% ipython --no-banner

In [1]: import numpy as np

In [2]: from numpy import linalg as LA

In [3]: np.set_printoptions(suppress=True, linewidth=200)

In [4]: mat = np.load("layer8.npy")

In [5]: print(mat)
[[ 31.59  28.84 -19.78 -21.64  29.19]
 [ 31.16  30.16 -20.95 -20.71  29.5 ]
 [ 30.13  30.62 -21.06 -19.66  29.53]
 [ 30.26  30.45 -17.85 -20.24  31.53]
 [ 29.6   29.   -20.48 -19.62  29.69]
 [ 28.73  29.34 -18.36 -18.75  31.82]
 [ 29.76  28.32 -20.46 -19.58  29.05]
 [ 29.99  30.9  -20.61 -19.02  30.93]
 [ 33.07  30.03 -21.76 -20.14  30.18]
 [ 29.86  29.37 -20.71 -21.02  28.54]
 [ 30.16  30.29 -18.38 -20.36  30.76]
 [ 27.42  27.86 -19.29 -21.09  31.18]
 [ 30.22  28.4  -19.98 -18.79  30.81]
 [ 28.02  30.67 -19.36 -18.99  29.5 ]
 [ 30.73  29.72 -18.49 -19.74  31.22]
 [ 29.63  28.74 -19.07 -20.64  29.68]
 [ 28.89  30.01 -20.33 -19.54  30.76]
 [ 30.37  28.29 -22.08 -18.05  30.11]
 [ 31.24  30.7  -19.41 -19.25  29.13]
 [ 30.34  29.17 -20.23 -20.4   30.35]
 [ 30.05  30.1  -20.46 -19.76  31.11]
 [ 29.52  28.74 -19.76 -19.86  30.73]
 [ 29.66  30.06 -19.44 -19.55  29.45]
 [ 31.06  31.   -20.5  -20.81  29.99]
 [ 28.09  30.8  -22.09 -19.94  29.82]
 [ 29.85  29.64 -19.84 -21.82  30.42]
 [ 31.7   28.41 -20.76 -20.7   31.02]
 [ 31.33  31.46 -19.33 -22.03  29.87]
 [ 31.13  30.46 -19.85 -20.31  29.6 ]
 [ 31.27  30.09 -20.5  -17.32  29.07]
 [ 29.27  31.56 -20.19 -18.8   30.8 ]
 [ 30.04  29.56 -19.81 -19.49  30.83]
 [ 29.79  29.95 -21.04 -20.14  30.38]
 [ 30.    30.78 -18.99 -20.27  31.99]]

In [6]: left, sv, Vh = LA.svd(mat, full_matrices=False)

In [7]: print(np.round(left.T @ left, 2) + 0)
[[1. 0. 0. 0. 0.]
 [0. 1. 0. 0. 0.]
 [0. 0. 1. 0. 0.]
 [0. 0. 0. 1. 0.]
 [0. 0. 0. 0. 1.]]

In [8]: print(np.abs(left[:, 0]).round(6).argmax())
8

In [9]: print(np.round(sv / sv[0], 2))
[1.   0.02 0.02 0.02 0.01]

In [10]: print(np.round(np.cumsum(sv ** 2) / np.sum(sv ** 2), 2))
[1. 1. 1. 1. 1.]

In [11]: print(round(np.sqrt((sv ** 2).sum()), 2), np.round(LA.norm(mat), 2))
345.68 345.68

In [12]: print(sv.round(2))
[345.49   6.89   6.07   5.22   5.01]

In [13]: print(np.allclose(left * sv @ Vh, mat))
True

In [14]: print((sv > 1e-8).sum())
5

In [15]: print(np.round(left.T @ mat @ Vh.T, 2) + 0)
[[345.49   0.     0.     0.     0.  ]
 [  0.     6.89   0.     0.     0.  ]
 [  0.     0.     6.07   0.     0.  ]
 [  0.     0.     0.     5.22   0.  ]
 [  0.     0.     0.     0.     5.01]]

In [16]: left, sv, Vh = LA.svd(mat)

In [17]: print(sv.round(2))
[345.49   6.89   6.07   5.22   5.01]

In [18]: print(np.argmax(sv[:-1] / (sv[1:] + 1e-6)) + 1)
1

In [19]: A2 = left[:, :1] @ np.diag(sv[:1]) @ Vh[:1]

In [20]: print(round(float(np.abs(mat - A2).max()), 2))
2.42

In [21]: print(LA.matrix_rank(A2))
1

In [22]: print(LA.matrix_rank(mat, rtol=0.05))
1

In [23]: m1 = np.loadtxt("case15.csv", delimiter=",")

In [24]: print(m1.round(2))
[[0.19 0.19 0.19 0.   0.   0.12 0.12 0.19 0.   0.  ]
 [0.08 0.23 0.   0.   0.23 0.   0.   0.23 0.08 0.15]
 [0.2  0.07 0.13 0.13 0.07 0.   0.   0.07 0.2  0.13]
 [0.06 0.   0.19 0.12 0.06 0.   0.19 0.   0.19 0.19]
 [0.2  0.   0.13 0.2  0.07 0.07 0.2  0.07 0.   0.07]
 [0.18 0.09 0.09 0.   0.09 0.18 0.27 0.   0.   0.09]
 [0.16 0.   0.   0.16 0.11 0.16 0.16 0.11 0.   0.16]
 [0.11 0.11 0.06 0.17 0.06 0.17 0.   0.22 0.06 0.06]
 [0.   0.   0.09 0.09 0.18 0.   0.   0.18 0.36 0.09]
 [0.   0.05 0.15 0.15 0.15 0.15 0.15 0.05 0.   0.15]]

In [25]: print(np.round(np.abs(LA.eigvals(m1)).max(), 2))
1.0

In [26]: rng = np.random.default_rng(2338)

In [27]: idx = rng.permutation(10)

In [28]: print(idx)
[4 6 9 2 0 5 8 1 3 7]

In [29]: A2 = m1[idx][:, idx]

In [30]: print(round(float(np.trace(A2)), 2))
1.82

In [31]: print(A2.round(2))
[[0.07 0.2  0.07 0.13 0.2  0.07 0.   0.   0.2  0.07]
 [0.11 0.16 0.16 0.   0.16 0.16 0.   0.   0.16 0.11]
 [0.15 0.15 0.15 0.15 0.   0.15 0.   0.05 0.15 0.05]
 [0.07 0.   0.13 0.13 0.2  0.   0.2  0.07 0.13 0.07]
 [0.   0.12 0.   0.19 0.19 0.12 0.   0.19 0.   0.19]
 [0.09 0.27 0.09 0.09 0.18 0.18 0.   0.09 0.   0.  ]
 [0.18 0.   0.09 0.09 0.   0.   0.36 0.   0.09 0.18]
 [0.23 0.   0.15 0.   0.08 0.   0.08 0.23 0.   0.23]
 [0.06 0.19 0.19 0.19 0.06 0.   0.19 0.   0.12 0.  ]
 [0.06 0.   0.06 0.06 0.11 0.17 0.06 0.11 0.17 0.22]]

In [32]: print(np.round(np.diag(A2), 2))
[0.07 0.16 0.15 0.13 0.19 0.18 0.36 0.23 0.12 0.22]

In [33]: print(np.allclose(A2, m1))
False

In [34]: print(round(LA.norm(m1) ** 2 / LA.norm(m1, 2) ** 2, 2))
1.63

In [35]: print(np.round(LA.norm(m1, axis=1), 2))
[0.41 0.44 0.38 0.41 0.39 0.42 0.38 0.38 0.47 0.37]

In [36]: print(LA.norm(m1, axis=1).argmax())
8

In [37]: print(np.round(m1[2] @ m1[6], 2))
0.09

In [38]: print(np.round(LA.norm(m1, "nuc"), 2))
3.03

In [39]: M = np.load("data.npy")

In [40]: print(M)
[[  0  -3  -1   2  -6   1   8   6   1   4  -1   1]
 [ -3   8   8  -7   4  -5   1   1   1  -3   1  -2]
 [ -1   8  -2   1   1  -1   7  -7   1  -5   1   6]
 [  2  -7   1  -6   0  -2  -6  -2  -4   2   1   0]
 [ -6   4   1   0   8  -3  -6   1  -1   0   6   1]
 [  1  -5  -1  -2  -3   4   3  -5   5  -1   9  -1]
 [  8   1   7  -6  -6   3  -4   7   2   8  -3  -6]
 [  6   1  -7  -2   1  -5   7   0   5  -9  -1  -5]
 [  1   1   1  -4  -1   5   2   5 -10   3   6  -9]
 [  4  -3  -5   2   0  -1   8  -9   3   6   7  -2]
 [ -1   1   1   1   6   9  -3  -1   6   7   0  -8]
 [  1  -2   6   0   1  -1  -6  -5  -9  -2  -8  -8]]

In [41]: A2 = M + rng.integers(-2, 3, (12, 11)) @ rng.integers(-2, 3, (11, 12))

In [42]: print(A2)
[[-21   8  -5   8 -15  -2  16  -2   0   9  -1 -12]
 [  5  17   1   5   6  -5   5   2   1   0   0   9]
 [  0   4 -13  -7   3  -3   8  -6  -2  -6  11  -3]
 [  1   2   3   1   2  -4  -9  -9  -9   7  -6   9]
 [  3   5   5   5   7  -3  -5   2  -2   3  -1  10]
 [ -8  -8  -2 -12   0   7  -8 -10   3  -6   8  -7]
 [ 19   5   7   1  -8   1 -12  12   0  10 -10  11]
 [  0   3  -2   4   4  -4   0  -7  -9 -15  -5   3]
 [ 11   4  -6 -10  -5  -6  14  10  -5  12   2 -11]
 [ -1   1  -2  10   1   5   9 -12   7  -1   6   3]
 [  2  11  -8  14  11  17  -9 -11   1   1   7   2]
 [  7  -5  10   8   2   5  -6  -2  -5  -5  -7   3]]

In [43]: print(LA.matrix_rank(A2 - M, tol=1e-8))
11

In [44]: print(np.abs(A2 - M).sum(axis=1))
[89 58 53 59 42 59 67 69 78 48 92 50]

In [45]: print(A2 - M)
[[-21  11  -4   6  -9  -3   8  -8  -1   5   0 -13]
 [  8   9  -7  12   2   0   4   1   0   3  -1  11]
 [  1  -4 -11  -8   2  -2   1   1  -3  -1  10  -9]
 [ -1   9   2   7   2  -2  -3  -7  -5   5  -7   9]
 [  9   1   4   5  -1   0   1   1  -1   3  -7   9]
 [ -9  -3  -1 -10   3   3 -11  -5  -2  -5  -1  -6]
 [ 11   4   0   7  -2  -2  -8   5  -2   2  -7  17]
 [ -6   2   5   6   3   1  -7  -7 -14  -6  -4   8]
 [ 10   3  -7  -6  -4 -11  12   5   5   9  -4  -2]
 [ -5   4   3   8   1   6   1  -3   4  -7  -1   5]
 [  3  10  -9  13   5   8  -6 -10  -5  -6   7  10]
 [  6  -3   4   8   1   6   0   3   4  -3   1  11]]

In [46]: cov = M.T @ M

In [47]: print(np.diag(cov))
[170 244 233 155 201 198 373 297 300 298 280 317]

In [48]: print(np.trace(cov), (M ** 2).sum())
3066 3066

In [49]: x = np.array([0, 1, 0, 1, 0, 2, 2, 2, 0, 2, 0, 1])

In [50]: a = np.maximum(M @ x, 0)

In [51]: print(np.round(np.tanh(M @ x), 2))
[ 1. -1.  1. -1. -1. -1.  1. -1.  1.  1.  1. -1.]

In [52]: print(np.flatnonzero(a > 1e-9))
[ 0  2  6  8  9 10]

In [53]: print(a)
[38  0  3  0  0  0 17  0 18  5 18  0]

In [54]: feats = np.loadtxt("out15.csv", delimiter=",")

In [55]: print(feats)
[[ 3. -1. -3.  2.  0. -3. -1. -1.  0.  3. -3. -2. -2. -2. -2.  2.]
 [ 1.  3.  2.  3. -1. -3.  3.  3.  2.  2. -2. -1. -2. -2.  0.  0.]
 [-2.  0.  0.  2.  1.  0. -2.  1.  0. -3. -2.  3. -2. -3.  3.  3.]
 [ 0.  1.  2. -3. -1. -1. -1.  1. -1. -1.  1.  2.  0.  1.  0.  2.]
 [-3.  1.  3. -1. -3.  0. -2.  2. -3.  2. -2. -2. -1. -1.  0.  1.]
 [ 2. -2.  2.  2.  1.  0. -2. -2.  2.  0.  3. -3.  1. -2.  0.  2.]
 [ 3.  3.  1.  0.  3.  3.  2. -2. -3. -3.  1.  0. -1.  3.  1. -3.]
 [-1.  3.  1.  3.  1. -1. -3.  0.  2. -1.  3. -2.  2.  0.  1.  0.]
 [ 1.  1. -1. -3.  1.  2. -3. -2.  2. -3.  2. -3. -3. -2. -1. -2.]
 [ 0.  0.  0.  0.  0.  0.  0.  0.  0.  3.  2. -3.  1.  2.  1. -3.]
 [ 0.  0.  0.  0.  0.  0.  0.  0.  0.  3.  0. -1. -1. -1. -3. -2.]
 [ 0.  0.  0.  0.  0.  0.  0.  0.  0.  2. -2. -3.  3.  1.  0.  2.]
 [ 0.  0.  0.  0.  0.  0.  0.  0.  0. -1.  3.  3. -2.  3.  0.  3.]
 [ 0.  0.  0.  0.  0.  0.  0.  0.  0.  1. -3. -3.  1.  1.  1. -2.]
 [ 0.  0.  0.  0.  0.  0.  0.  0.  0. -3. -1.  0. -2. -3.  3.  3.]
 [ 0.  0.  0.  0.  0.  0.  0.  0.  0. -1.  3.  2. -2.  0. -2.  2.]]

In [56]: idx = rng.permutation(16)

In [57]: A2 = feats[:, idx] * rng.choice([-1, 1], 16)

In [58]: print(A2)
[[-1.  0.  2.  2.  3.  2. -0.  2. -1.  2. -1. -3.  2. -3.  3. -3.]
 [ 3. -1.  2.  3.  1.  1. -2.  0.  3. -0.  3. -2.  2.  2.  2. -3.]
 [ 0.  1.  2.  2. -2. -3. -0.  3.  1. -3. -2.  3.  3.  0.  2.  0.]
 [ 1. -1. -0. -3.  0. -2.  1.  2.  1. -0. -1.  1. -1.  2. -1. -1.]
 [ 1. -3.  1. -1. -3.  2.  3.  1.  2. -0. -2. -2.  1.  3.  2.  0.]
 [-2.  1. -1.  2.  2.  3. -2.  2. -2. -0. -2. -0.  2.  2. -3.  0.]
 [ 3.  3.  1.  0.  3. -0.  3. -3. -2. -1.  2.  3. -3.  1. -1.  3.]
 [ 3.  1. -2.  3. -1.  2. -2.  0.  0. -1. -3.  1. -0.  1. -3. -1.]
 [ 1.  1.  3. -3.  1.  3. -2. -2. -2.  1. -3.  3.  2. -1. -2.  2.]
 [ 0.  0. -1.  0.  0.  3. -0. -3.  0. -1.  0. -3. -2.  0. -2.  0.]
 [ 0.  0.  1.  0.  0.  1. -0. -2.  0.  3.  0. -3.  1.  0. -0.  0.]
 [ 0.  0. -3.  0.  0.  3. -0.  2.  0. -0.  0. -2. -1.  0.  2.  0.]
 [ 0.  0.  2.  0.  0. -3. -0.  3.  0. -0.  0.  1. -3.  0. -3.  0.]
 [ 0.  0. -1.  0.  0.  3. -0. -2.  0. -1.  0. -1. -1.  0.  3.  0.]
 [ 0.  0.  2.  0.  0. -0. -0.  3.  0. -3.  0.  3.  3.  0.  1.  0.]
 [ 0.  0.  2.  0.  0. -2. -0.  2.  0.  2.  0.  1. -0.  0. -3.  0.]]

In [59]: left, _, Vh = LA.svd(feats.T @ A2)

In [60]: print(idx)
[ 1  4 12  3  0 11  8 15  7 14  6  9 13  2 10  5]

In [61]: print(np.round(LA.norm(A2, axis=1), 2))
[8.49 8.49 8.19 5.48 7.81 7.48 9.17 7.35 8.6  6.08 5.   5.57 6.4  5.1  6.4  5.1 ]

In [62]: print(round(float(LA.norm(A2, 2)), 2))
12.97

In [63]: print(np.round(LA.norm(A2, axis=0), 2))
[5.92 4.9  7.21 7.   6.16 9.22 5.92 8.83 5.29 6.32 6.71 8.94 7.81 5.74 9.   5.74]

In [64]: print(round(LA.norm(A2, 1), 2), np.round(LA.norm(A2, np.inf), 2))
33.0 32.0

In [65]: print(np.round(LA.norm(A2[13], 1), 2), round(float(LA.norm(A2[13], np.inf)), 2))
12.0 3.0

In [66]: print(round(float(LA.norm(A2[13] - A2[5])), 2))
9.59

In [67]: print(A2[13] @ A2[5])
-5.0

In [68]: print(round(float(LA.norm(A2, "nuc")), 2))
93.32

In [69]: left, sv, Vh = LA.svd(feats, full_matrices=False)

In [70]: print(np.allclose(left * sv @ Vh, feats))
True

In [71]: print(np.round(np.cumsum(sv ** 2) / np.sum(sv ** 2), 2))
[0.21 0.4  0.54 0.63 0.73 0.81 0.88 0.92 0.95 0.97 0.98 0.99 1.   1.   1.   1.  ]

In [72]: print(np.round(np.sqrt((sv ** 2).sum()), 2), round(float(LA.norm(feats)), 2))
28.23 28.23

In [73]: print((sv > 1e-8).sum())
16

In [74]: print(left.shape, sv.shape, Vh.shape)
(16, 16) (16,) (16, 16)
